$ python3 -q
>>> import numpy as np
>>> np.set_printoptions(precision=4, suppress=True, linewidth=160, floatmode="fixed")
>>> m1 = np.loadtxt("x.csv", delimiter=",")
>>> m1
array([[0.0000, 0.0000, 0.0000, 0.0000, 0.0000],
       [0.0000, 0.0000, 0.0000, 0.0000, 0.0000],
       [0.0000, 0.0000, 0.0000, 0.0000, 0.0000],
       [0.0000, 0.0000, 2.0000, 3.0000, 1.0000]])
>>> rng = np.random.default_rng(193)
>>> out = m1 + rng.integers(-2, 3, (4, 1)) @ rng.integers(-2, 3, (1, 5))
>>> out
array([[ 0.0000,  1.0000, -1.0000, -2.0000,  0.0000],
       [ 0.0000,  0.0000,  0.0000,  0.0000,  0.0000],
       [ 0.0000,  2.0000, -2.0000, -4.0000,  0.0000],
       [ 0.0000, -1.0000,  3.0000,  5.0000,  1.0000]])
>>> out - m1
array([[ 0.0000,  1.0000, -1.0000, -2.0000,  0.0000],
       [ 0.0000,  0.0000,  0.0000,  0.0000,  0.0000],
       [ 0.0000,  2.0000, -2.0000, -4.0000,  0.0000],
       [ 0.0000, -1.0000,  1.0000,  2.0000,  0.0000]])
>>> np.abs(out - m1).sum(axis=1)
array([4.0000, 0.0000, 8.0000, 4.0000])
>>> np.linalg.norm(m1, axis=1)
array([0.0000, 0.0000, 0.0000, 3.7417])
>>> np.round(np.linalg.norm(m1) ** 2 / np.linalg.norm(m1, 2) ** 2, 4)
np.float64(1.0)
>>> print(round(np.linalg.norm(m1, "nuc"), 4))
3.7417
>>> np.round(np.linalg.norm(m1[3], 1), 4), round(np.linalg.norm(m1[3], np.inf), 4)
(np.float64(6.0), np.float64(3.0))
>>> m1[3] @ m1[0]
np.float64(0.0)
>>> arr = np.load("case13.npy")
>>> arr
array([[-6,  6,  4, -3,  3, -7, 10,  9, -2],
       [-7,  5,  3, -4,  2, -8,  9,  8, -3],
       [-8,  4,  2, -5,  1, -9,  8,  7, -4]])
>>> np.linalg.matrix_rank(arr, rtol=0.1)
np.int64(2)
>>> np.argsort(-np.linalg.norm(arr, axis=0).round(6), kind="stable")[:3]
array([6, 5, 7])
>>> round(np.linalg.norm(arr, 2) / np.linalg.norm(arr), 4)
np.float64(0.9909)
>>> W0 = np.loadtxt("block19.csv", delimiter=",")
>>> W0
array([[  0.0000,   4.0000,   0.0000,  16.0000],
       [ -4.0000,  -4.0000, -16.0000, -16.0000],
       [  0.0000,  12.0000,   0.0000,  14.0000],
       [-12.0000, -12.0000, -14.0000, -14.0000]])
>>> def softmax(z):
...     e = np.exp(z - z.max(axis=-1, keepdims=True))
...     return e / e.sum(axis=-1, keepdims=True)
... 
>>> softmax(W0).sum(axis=1)
array([1.0000, 1.0000, 1.0000, 1.0000])
>>> softmax(W0[3])
array([0.4404, 0.4404, 0.0596, 0.0596])
>>> print(np.round(softmax(10 * W0[3]), 4) + 0)
[0.5000 0.5000 0.0000 0.0000]
>>> S = W0 @ W0.T / np.sqrt(4)
>>> print(np.round(softmax(S + np.triu(np.full(S.shape, -np.inf), 1)), 4) + 0)
[[1.0000 0.0000 0.0000 0.0000]
 [0.0000 1.0000 0.0000 0.0000]
 [0.0000 0.0000 1.0000 0.0000]
 [0.0000 0.0000 0.0000 1.0000]]
>>> softmax(S)[3] @ W0
array([-12.0000, -12.0000, -14.0000, -14.0000])
